>>> import numpy as np
>>> np.set_printoptions(precision=3, suppress=True, linewidth=140)
>>> arr = np.array([[0, -2], [2, 0]])
>>> # skew-symmetric
>>> print(arr @ arr.T)
[[4 0]
 [0 4]]
>>> np.linalg.svd(arr, compute_uv=False)
array([2., 2.])
>>> np.linalg.pinv(arr)
array([[ 0. ,  0.5],
       [-0.5,  0. ]])
>>> np.linalg.norm(arr, axis=0)
array([2., 2.])
>>> x0 = np.array([-1, -1])
>>> print(np.einsum("ij,j->i", arr, x0))
[ 2 -2]
>>> (arr * x0).sum(axis=1)
array([ 2, -2])
>>> (arr @ x0).argmax()
np.int64(0)
>>> J = np.loadtxt("sample0.csv", delimiter=",")
>>> print(J)
[[ -3.  -5.  -1.   5.  -5.   4.]
 [  2.  -6.   4.   7.  -5.   4.]
 [  7. -10.  -1.   8.  -3.   4.]
 [  7. -15.   3.   4.  -5.   8.]
 [  6. -17.  -2.   5.  -4.   8.]
 [  2. -13.   3.   3.  -6.   5.]
 [  4. -17.   5.   4.  -6.   8.]
 [ -1. -18.   7.   4. -10.   7.]
 [  1. -23.  11.   0. -10.  11.]
 [  2. -26.  11.  -2. -13.  12.]
 [  3. -28.   7.   1.  -9.   7.]
 [  8. -32.  10.   3.  -4.   5.]
 [  9. -29.   5.   8.  -8.   8.]
 [ 11. -28.   1.   5.  -8.   3.]
 [  6. -23.   2.   9. -12.  -1.]
 [ 11. -25.   3.  11. -11.  -2.]
 [ 15. -25.   1.  16.  -6.   0.]
 [ 18. -25.   3.  19.  -9.  -1.]
 [ 22. -27.  -1.  24.  -9.  -5.]
 [ 26. -29.  -6.  28. -13.  -1.]
 [ 28. -30.  -7.  32. -12.   0.]]
>>> x0 = np.array([0, 1, 1, 3, 3, 0])
>>> target = J @ x0
>>> np.round(np.linalg.solve(J.T @ J, J.T @ target), 3) + 0
array([0., 1., 1., 3., 3., 0.])
>>> target
array([ -6.,   4.,   4., -15., -16., -19., -18., -29., -42., -60., -45., -25., -24., -36., -30., -22.,   6.,   8.,  17.,  10.,  23.])
>>> print(np.round(np.linalg.pinv(J) @ J, 3) + 0)
[[1. 0. 0. 0. 0. 0.]
 [0. 1. 0. 0. 0. 0.]
 [0. 0. 1. 0. 0. 0.]
 [0. 0. 0. 1. 0. 0.]
 [0. 0. 0. 0. 1. 0.]
 [0. 0. 0. 0. 0. 1.]]
>>> rng = np.random.default_rng(8667)
>>> target = target + 0.3 * rng.normal(size=21)
>>> target
array([ -6.536,   4.127,   4.321, -14.636, -15.721, -19.085, -17.769, -29.188, -42.403, -60.461, -44.685, -24.955, -23.904, -35.38 ,
       -29.483, -22.207,   5.899,   7.9  ,  17.131,   9.747,  23.235])
>>> b, *_ = np.linalg.lstsq(J, target)
>>> np.round(J.T @ (target - J @ b), 3) + 0
array([0., 0., 0., 0., 0., 0.])
>>> b.round()
array([ 0.,  1.,  1.,  3.,  3., -0.])
>>> b
array([ 0.007,  0.976,  0.956,  2.976,  3.025, -0.001])
>>> Xc = (J - J.mean(axis=0)) / J.std(axis=0)
>>> print(Xc.std(axis=0))
[1. 1. 1. 1. 1. 1.]
>>> np.argwhere(np.abs(Xc) > 2)
array([[ 0,  1],
       [18,  5],
       [19,  0],
       [19,  3],
       [20,  0],
       [20,  2],
       [20,  3]])
>>> b = np.linalg.lstsq(np.delete(Xc, 2, axis=1), Xc[:, 2])[0]
>>> np.abs(b).argmax()
np.int64(0)
>>> K = np.array([[0.0, 1.0, 2.0, 0.0, 0.0],
...     [0.0, 2.0, 0.0, 0.0, 0.0],
...     [2.0, 0.0, 0.0, 0.0, 0.0],
...     [0.0, 0.0, 0.0, -6.0, -7.0],
...     [0.0, 0.0, 0.0, 5.0, -8.0]])
>>> (np.linalg.matrix_power((K != 0) + (K.T != 0) + np.eye(5), 5) > 0).astype(int)
array([[1, 1, 1, 0, 0],
       [1, 1, 1, 0, 0],
       [1, 1, 1, 0, 0],
       [0, 0, 0, 1, 1],
       [0, 0, 0, 1, 1]])
>>> round(float(np.linalg.norm(K, 2)), 3)
10.634
>>> print(np.linalg.norm(K, axis=1))
[2.236 2.    2.    9.22  9.434]
>>> np.round(np.linalg.norm(K) ** 2 / np.linalg.norm(K, 2) ** 2, 3)
np.float64(1.654)
>>> round(float(np.linalg.norm(K[0], 1)), 3), np.round(np.linalg.norm(K[0], np.inf), 3)
(3.0, np.float64(2.0))
>>> np.linalg.norm(K, axis=0)
array([ 2.   ,  2.236,  2.   ,  7.81 , 10.63 ])
>>> np.round(np.linalg.norm(K, 1), 3), round(np.linalg.norm(K, np.inf), 3)
(np.float64(15.0), np.float64(13.0))
>>> z = rng.permutation(5)
>>> B = K[:, z] * rng.choice([-1, 1], 5)
>>> B
array([[ 0., -2.,  0., -1.,  0.],
       [ 0., -0.,  0., -2.,  0.],
       [ 0., -0.,  0., -0.,  2.],
       [-6., -0., -7., -0.,  0.],
       [ 5., -0., -8., -0.,  0.]])
>>> left, _, Vh = np.linalg.svd(K.T @ B)
>>> print(np.round(np.linalg.lstsq(K, B)[0], 3) + 0)
[[ 0.  0.  0.  0.  1.]
 [ 0.  0.  0. -1.  0.]
 [ 0. -1.  0.  0.  0.]
 [ 1.  0.  0.  0.  0.]
 [ 0.  0.  1.  0.  0.]]
>>> E = np.loadtxt("out7.csv", delimiter=",")
>>> E
array([[ 0.,  5., -6.,  5.],
       [-5.,  0., -3., -1.],
       [ 6.,  3.,  0.,  4.],
       [-5.,  1., -4.,  0.]])
>>> B = arr + rng.integers(-2, 3, (2, 1)) @ rng.integers(-2, 3, (1, 2))
>>> print(B)
[[ 1 -3]
 [ 4 -2]]
>>> np.round(np.linalg.svd(B - arr, compute_uv=False), 3) + 0
array([3.162, 0.   ])
>>> print(np.linalg.matrix_rank(B - arr, tol=1e-8))
1
>>> left, sigma, Vh = np.linalg.svd(E, full_matrices=False)
>>> np.cumsum(sigma ** 2) / np.sum(sigma ** 2)
array([0.5, 1. , 1. , 1. ])
>>> x0 = np.array([0, -1, 1, -3])
>>> np.linalg.svd(E, compute_uv=False)
array([10.583, 10.583,  0.094,  0.094])
>>> O = np.linalg.solve(np.eye(4) - E, np.eye(4) + E)
>>> np.round(O @ O.T, 3) + 0
array([[1., 0., 0., 0.],
       [0., 1., 0., 0.],
       [0., 0., 1., 0.],
       [0., 0., 0., 1.]])
>>> gram = np.cov(J, rowvar=False)
>>> round(np.corrcoef(J[:, 1], J[:, 0])[0, 1], 3)
np.float64(-0.585)
>>> np.polyfit(J[:, 1], J[:, 0], 1)
array([-0.63 , -4.767])
>>> J.std(axis=0)
array([8.411, 7.817, 4.78 , 9.086, 3.071, 4.483])
>>> np.argwhere(np.triu(np.abs(np.corrcoef(J.T)) > 0.8, 1))
array([[0, 3]])
>>> np.median(J, axis=0)
array([  7., -25.,   3.,   5.,  -8.,   4.])
